% python3 -q
>>> import numpy as np
>>> np.set_printoptions(precision=1, suppress=True, linewidth=160, sign=" ")
>>> rd = lambda a: np.round(a, 1) + 0
>>> A = np.loadtxt("sample0.csv", delimiter=",")
>>> A
array([[ 1.,  0.,  0.,  0.,  0.,  0.,  0.],
       [-1.,  1.,  0.,  0.,  0.,  0.,  0.],
       [ 2.,  0.,  1.,  0.,  0.,  0.,  0.],
       [-2., -1.,  0.,  1.,  0.,  0.,  0.],
       [ 1., -2., -2.,  1.,  1.,  0.,  0.],
       [ 0., -1.,  0.,  1., -2.,  1.,  0.],
       [-2., -1., -1., -2.,  1.,  0.,  1.]])
>>> rd(np.sort(np.linalg.eigvals(A)))
array([ 1.,  1.,  1.,  1.,  1.,  1.,  1.])
>>> print([int(np.linalg.matrix_rank(np.linalg.matrix_power(A, p))) for p in range(1, 8)])
[7, 7, 7, 7, 7, 7, 7]
>>> A @ A
array([[ 1.,  0.,  0.,  0.,  0.,  0.,  0.],
       [-2.,  1.,  0.,  0.,  0.,  0.,  0.],
       [ 4.,  0.,  1.,  0.,  0.,  0.,  0.],
       [-3., -2.,  0.,  1.,  0.,  0.,  0.],
       [-2., -5., -4.,  2.,  1.,  0.,  0.],
       [-3.,  1.,  4.,  0., -4.,  1.,  0.],
       [ 0., -2., -4., -3.,  2.,  0.,  1.]])
>>> t3 = np.stack([A, 4 * A, A[::-1]])
>>> t3.shape
(3, 7, 7)
>>> W0 = np.loadtxt("x.csv", delimiter=",")
>>> rd(W0)
array([[-0.3,  0.6,  0.1,  0. , -0.4,  0. ,  0.1,  0.6],
       [-0.6,  0.2,  0.3, -0.2,  0.3, -0.4, -0.3, -0.3],
       [ 0.2, -0.3, -0.1, -0.2,  0.1, -0.7,  0.1,  0.5],
       [-0.3,  0. , -0.8, -0.2,  0.2,  0.2, -0.2,  0.1],
       [ 0.1,  0.2, -0.4,  0.2, -0.5, -0.5,  0.2, -0.4],
       [ 0.2,  0.4, -0.1,  0.7,  0.5, -0.1, -0.3,  0.1],
       [-0.5, -0.6,  0. ,  0.6, -0.3,  0. , -0.2,  0.2],
       [ 0.3,  0.1,  0.1, -0.2, -0.4,  0. , -0.8,  0.1]])
>>> # columns are unit length and at right angles
>>> x = np.array([0, 1, 2, 1, 0, 0, 0, 2])
>>> rd(np.sort(np.abs(np.degrees(np.angle(np.linalg.eigvals(W0))))))
array([   0. ,   57.6,   57.6,  123.9,  123.9,  130.4,  130.4,  180. ])
>>> 8 - np.linalg.matrix_rank(W0 - np.eye(8), tol=1e-8)
np.int64(1)
>>> rd(np.linalg.inv(W0))
array([[-0.3, -0.6,  0.2, -0.3,  0.1,  0.2, -0.5,  0.3],
       [ 0.6,  0.2, -0.3,  0. ,  0.2,  0.4, -0.6,  0.1],
       [ 0.1,  0.3, -0.1, -0.8, -0.4, -0.1,  0. ,  0.1],
       [ 0. , -0.2, -0.2, -0.2,  0.2,  0.7,  0.6, -0.2],
       [-0.4,  0.3,  0.1,  0.2, -0.5,  0.5, -0.3, -0.4],
       [ 0. , -0.4, -0.7,  0.2, -0.5, -0.1,  0. ,  0. ],
       [ 0.1, -0.3,  0.1, -0.2,  0.2, -0.3, -0.2, -0.8],
       [ 0.6, -0.3,  0.5,  0.1, -0.4,  0.1,  0.2,  0.1]])
>>> print([p for p in range(1, 25) if np.allclose(np.linalg.matrix_power(W0, p), np.eye(8))])
[]
>>> rd(np.abs(np.linalg.eigvals(W0)))
array([ 1.,  1.,  1.,  1.,  1.,  1.,  1.,  1.])
>>> rd(np.linalg.norm(x)), rd(np.linalg.norm(W0 @ x))
(np.float64(3.2), np.float64(3.2))
>>> rd(W0[:, 3] @ W0[:, 6])
np.float64(0.0)
>>> rd(W0 @ W0.T)
array([[ 1.,  0.,  0.,  0.,  0.,  0.,  0.,  0.],
       [ 0.,  1.,  0.,  0.,  0.,  0.,  0.,  0.],
       [ 0.,  0.,  1.,  0.,  0.,  0.,  0.,  0.],
       [ 0.,  0.,  0.,  1.,  0.,  0.,  0.,  0.],
       [ 0.,  0.,  0.,  0.,  1.,  0.,  0.,  0.],
       [ 0.,  0.,  0.,  0.,  0.,  1.,  0.,  0.],
       [ 0.,  0.,  0.,  0.,  0.,  0.,  1.,  0.],
       [ 0.,  0.,  0.,  0.,  0.,  0.,  0.,  1.]])
>>> arr = np.diag(np.array([0, 2, 0, 2, 0, 1, 2])) + -2 * np.eye(7, k=1) + -2 * np.eye(7, k=-1)
>>> print(arr)
[[ 0. -2.  0.  0.  0.  0.  0.]
 [-2.  2. -2.  0.  0.  0.  0.]
 [ 0. -2.  0. -2.  0.  0.  0.]
 [ 0.  0. -2.  2. -2.  0.  0.]
 [ 0.  0.  0. -2.  0. -2.  0.]
 [ 0.  0.  0.  0. -2.  1. -2.]
 [ 0.  0.  0.  0.  0. -2.  2.]]
>>> # symmetric
>>> rng = np.random.default_rng(253)
>>> idx = rng.permutation(7)
>>> out = arr[:, idx] * rng.choice([-1, 1], 7)
>>> out
array([[ 0., -0., -0., -0.,  0.,  0., -2.],
       [ 0., -0.,  2., -0., -2.,  0.,  2.],
       [-2., -0., -0., -0.,  0.,  0., -2.],
       [ 2., -0.,  2., -0.,  0., -2.,  0.],
       [-2.,  2., -0., -0.,  0.,  0.,  0.],
       [ 0., -1., -0.,  2.,  0., -2.,  0.],
       [ 0.,  2., -0., -2.,  0.,  0.,  0.]])
>>> U, _, vt = np.linalg.svd(arr.T @ out)
>>> rd(U @ vt)
array([[ 0.,  0.,  0.,  0.,  1.,  0.,  0.],
       [ 0.,  0.,  0.,  0.,  0.,  0.,  1.],
       [ 0.,  0., -1.,  0.,  0.,  0.,  0.],
       [ 1.,  0.,  0.,  0.,  0.,  0.,  0.],
       [ 0.,  0.,  0.,  0.,  0.,  1.,  0.],
       [ 0., -1.,  0.,  0.,  0.,  0.,  0.],
       [ 0.,  0.,  0., -1.,  0.,  0.,  0.]])
>>> rd(np.linalg.lstsq(arr, out)[0])
array([[ 0.,  0.,  0.,  0.,  1.,  0.,  0.],
       [ 0.,  0.,  0.,  0.,  0.,  0.,  1.],
       [ 0.,  0., -1.,  0.,  0.,  0.,  0.],
       [ 1.,  0.,  0.,  0.,  0.,  0.,  0.],
       [ 0.,  0.,  0.,  0.,  0.,  1.,  0.],
       [ 0., -1.,  0.,  0.,  0.,  0.,  0.],
       [ 0.,  0.,  0., -1.,  0.,  0.,  0.]])
>>> M = np.loadtxt("data.csv", delimiter=",")
>>> M
array([[-0.9, -2. , -2. ],
       [ 5. , -3.9, -5. ],
       [-1. , -2. , -1.9]])
>>> x = np.array([1, -1, 5])
>>> M * x
array([[ -0.9,   2. , -10. ],
       [  5. ,   3.9, -25. ],
       [ -1. ,   2. ,  -9.5]])
>>> M @ np.ones(3)
array([-4.9, -3.9, -4.9])
>>> out = np.array([[1, 9], [6, 5]])
>>> W2 = np.kron(out, M)
>>> rd(np.linalg.norm(W2, 2)), rd(np.linalg.norm(out, 2) * np.linalg.norm(M, 2))
(np.float64(93.9), np.float64(93.9))
>>> rd(W2)
array([[ -0.9,  -2. ,  -2. ,  -8.1, -18. , -18. ],
       [  5. ,  -3.9,  -5. ,  45. , -35.1, -45. ],
       [ -1. ,  -2. ,  -1.9,  -9. , -18. , -17.1],
       [ -5.4, -12. , -12. ,  -4.5, -10. , -10. ],
       [ 30. , -23.4, -30. ,  25. , -19.5, -25. ],
       [ -6. , -12. , -11.4,  -5. , -10. ,  -9.5]])
>>> np.linalg.matrix_rank(W2)
np.int64(6)
>>> W2.shape
(6, 6)
>>> f, g = M[1], M[0]
>>> f @ g
np.float64(13.3)
>>> pr = (f @ g) / (f @ f) * f
>>> rd((g - pr) @ f)
np.float64(0.0)
>>> rd(np.outer(f, g))
array([[ -4.5, -10. , -10. ],
       [  3.5,   7.8,   7.8],
       [  4.5,  10. ,  10. ]])
>>> np.linalg.matrix_rank(np.outer(f, g))
np.int64(1)
>>> rd(np.linalg.norm(f + g) ** 2 + np.linalg.norm(f - g) ** 2)
np.float64(148.0)
>>> gram = M.T @ M
>>> np.linalg.matrix_rank(gram)
np.int64(3)
>>> print(rd(np.diag(gram)))
[ 26.8  23.2  32.6]
>>> def softmax(z):
...     e = np.exp(z - z.max(axis=-1, keepdims=True))
...     return e / e.sum(axis=-1, keepdims=True)
... 
>>> rd(softmax(10 * M[0]))
array([ 1.,  0.,  0.])
>>> scores = M @ M.T / np.sqrt(3)
>>> rd(softmax(scores))
array([[ 0.1,  0.9,  0.1],
       [ 0. ,  1. ,  0. ],
       [ 0.1,  0.8,  0.1]])
>>> rd(softmax(scores + np.triu(np.full(scores.shape, -np.inf), 1)))
array([[ 1. ,  0. ,  0. ],
       [ 0. ,  1. ,  0. ],
       [ 0.1,  0.8,  0.1]])
>>> print(softmax(scores).round(6).argmax(axis=1))
[ 1  1  1]
>>> J = np.load("mat.npy")
>>> J
array([[ 0.9,  2.3,  2. ,  0.1,  0.8,  1. ,  2. ,  1. ,  0.5],
       [ 1.3,  2. ,  1.8, -0.7,  0. ,  1.4,  2.1,  0.6,  1.2],
       [ 1.4,  1.9,  2.5, -0.1,  0.4,  1.2,  1.9,  1. ,  0.9],
       [ 0.9,  1.7,  1.5,  0.3,  0. ,  1.2,  1.7,  0.6,  1.4],
       [ 1.2,  0.9,  2.2,  0.1,  2. ,  0.1,  0.3,  0.7, -0.2],
       [ 1.7,  1. ,  1.8, -0.5,  2.3,  0.6,  0. ,  1.2, -0.3],
       [ 2. ,  0.7,  2.5,  0.2,  1.9, -0.1,  0.2,  1.2,  0.4],
       [ 2.3,  1.1,  2. ,  0.3,  1.7,  0.2, -0.2,  0.7, -0.1],
       [ 0.2,  1.5,  1.5,  2.1,  0.9,  1.1,  2.1,  0.8, -0.4],
       [ 0.1,  1.1,  2.2,  2.1,  0.5,  1.2,  1.7,  0.7, -0.5],
       [ 0.2,  1.1,  1. ,  2.4,  1.4,  0.6,  2.3,  1.1,  0.1],
       [ 0.3,  1.2,  1.4,  2.2,  0.6,  1.2,  1.6,  1.1, -0.4]])
>>> out = np.c_[J[:, :3] @ np.array([[-3, -2, -3], [-2, 5, 0], [-3, -4, -4]]), np.array([2, -6, 7, -5, -5, -5, 2, 1, -1, 1, -6, -1])]
>>> rd(out)
array([[-13.3,   1.7, -10.7,   2. ],
       [-13.3,   0.2, -11.1,  -6. ],
       [-15.5,  -3.3, -14.2,   7. ],
       [-10.6,   0.7,  -8.7,  -5. ],
       [-12. ,  -6.7, -12.4,  -5. ],
       [-12.5,  -5.6, -12.3,  -5. ],
       [-14.9, -10.5, -16. ,   2. ],
       [-15.1,  -7.1, -14.9,   1. ],
       [ -8.1,   1.1,  -6.6,  -1. ],
       [ -9.1,  -3.5,  -9.1,   1. ],
       [ -5.8,   1.1,  -4.6,  -6. ],
       [ -7.5,  -0.2,  -6.5,  -1. ]])
>>> print(rd(np.linalg.norm(out - J @ np.linalg.lstsq(J, out)[0], axis=0)))
[ 0.   0.   0.   6.5]
>>> rd(np.linalg.lstsq(J, out[:, 0])[0])
array([-3., -2., -3.,  0.,  0.,  0.,  0.,  0.,  0.])
>>> print(np.linalg.matrix_rank(out))
4
>>> print(np.linalg.matrix_rank(np.c_[J, out]))
10
>>> out = J / np.linalg.norm(J, axis=1, keepdims=True)
>>> gram = out @ out.T
>>> np.argwhere(np.triu(np.abs(gram) > 0.95, 1))
array([[  0,   2],
       [  1,   2],
       [  1,   3],
       [  2,   3],
       [  4,   6],
       [  6,   7],
       [  8,   9],
       [  8,  10],
       [  8,  11],
       [  9,  11]])
>>> rd(np.degrees(np.arccos(np.clip(gram[5, 11], -1, 1))))
np.float64(62.2)
>>> rd(gram)
array([[ 1. ,  0.9,  1. ,  0.9,  0.7,  0.7,  0.7,  0.7,  0.8,  0.8,  0.7,  0.8],
       [ 0.9,  1. ,  1. ,  1. ,  0.6,  0.6,  0.6,  0.6,  0.6,  0.6,  0.5,  0.6],
       [ 1. ,  1. ,  1. ,  1. ,  0.7,  0.7,  0.7,  0.7,  0.7,  0.7,  0.6,  0.7],
       [ 0.9,  1. ,  1. ,  1. ,  0.5,  0.5,  0.6,  0.5,  0.7,  0.7,  0.7,  0.7],
       [ 0.7,  0.6,  0.7,  0.5,  1. ,  0.9,  1. ,  0.9,  0.6,  0.6,  0.6,  0.6],
       [ 0.7,  0.6,  0.7,  0.5,  0.9,  1. ,  0.9,  0.9,  0.5,  0.5,  0.4,  0.5],
       [ 0.7,  0.6,  0.7,  0.6,  1. ,  0.9,  1. ,  1. ,  0.5,  0.5,  0.5,  0.5],
       [ 0.7,  0.6,  0.7,  0.5,  0.9,  0.9,  1. ,  1. ,  0.5,  0.5,  0.5,  0.5],
       [ 0.8,  0.6,  0.7,  0.7,  0.6,  0.5,  0.5,  0.5,  1. ,  1. ,  1. ,  1. ],
       [ 0.8,  0.6,  0.7,  0.7,  0.6,  0.5,  0.5,  0.5,  1. ,  1. ,  0.9,  1. ],
       [ 0.7,  0.5,  0.6,  0.7,  0.6,  0.4,  0.5,  0.5,  1. ,  0.9,  1. ,  0.9],
       [ 0.8,  0.6,  0.7,  0.7,  0.6,  0.5,  0.5,  0.5,  1. ,  1. ,  0.9,  1. ]])
